>>> import numpy as np
>>> from numpy import linalg as LA
>>> np.set_printoptions(precision=2, suppress=True, linewidth=100)
>>> rd = lambda a: np.round(a, 2) + 0
>>> M = np.load("data.npy")
>>> M
array([[-1.,  0.,  0., -2.],
       [ 0., -1., -2.,  0.],
       [ 0., -2., -1.,  0.],
       [-2.,  0.,  0., -1.]])
>>> LA.norm(M, axis=1).argmax()
np.int64(0)
>>> rd(LA.norm(M) ** 2 / LA.norm(M, 2) ** 2)
np.float64(2.22)
>>> rd(LA.norm(M[0], 1)), rd(LA.norm(M[0], np.inf))
(np.float64(3.0), np.float64(2.0))
>>> M[0] @ M[3]
np.float64(4.0)
>>> rd(LA.norm(M, axis=0))
array([2.24, 2.24, 2.24, 2.24])
>>> rd(LA.norm(M, 2))
np.float64(3.0)
>>> O = M.astype(float).copy()
>>> for j in range(4):
...     O[:, j] -= O[:, :j] @ (O[:, :j].T @ O[:, j])
...     O[:, j] /= LA.norm(O[:, j])
... 
>>> rd(O.T @ O)
array([[1., 0., 0., 0.],
       [0., 1., 0., 0.],
       [0., 0., 1., 0.],
       [0., 0., 0., 1.]])
>>> J = np.load("a.npy")
>>> rd(J)
array([[ 0.87,  0.5 ,  0.  ],
       [-0.5 ,  0.87,  0.  ],
       [ 0.  ,  0.  ,  1.  ]])
>>> x0 = np.array([3, 2, -1])
>>> target = J @ x0
>>> beta, lr = np.zeros(3), 1 / LA.norm(J, 2) ** 2
>>> for i in range(300):
...     beta -= lr * J.T @ (J @ beta - target)
...     if i % 50 == 0: print(i, round(LA.norm(J @ beta - target), 2))
... 
0 0.0
50 0.0
100 0.0
150 0.0
200 0.0
250 0.0
>>> rd(LA.cond(J))
np.float64(1.0)
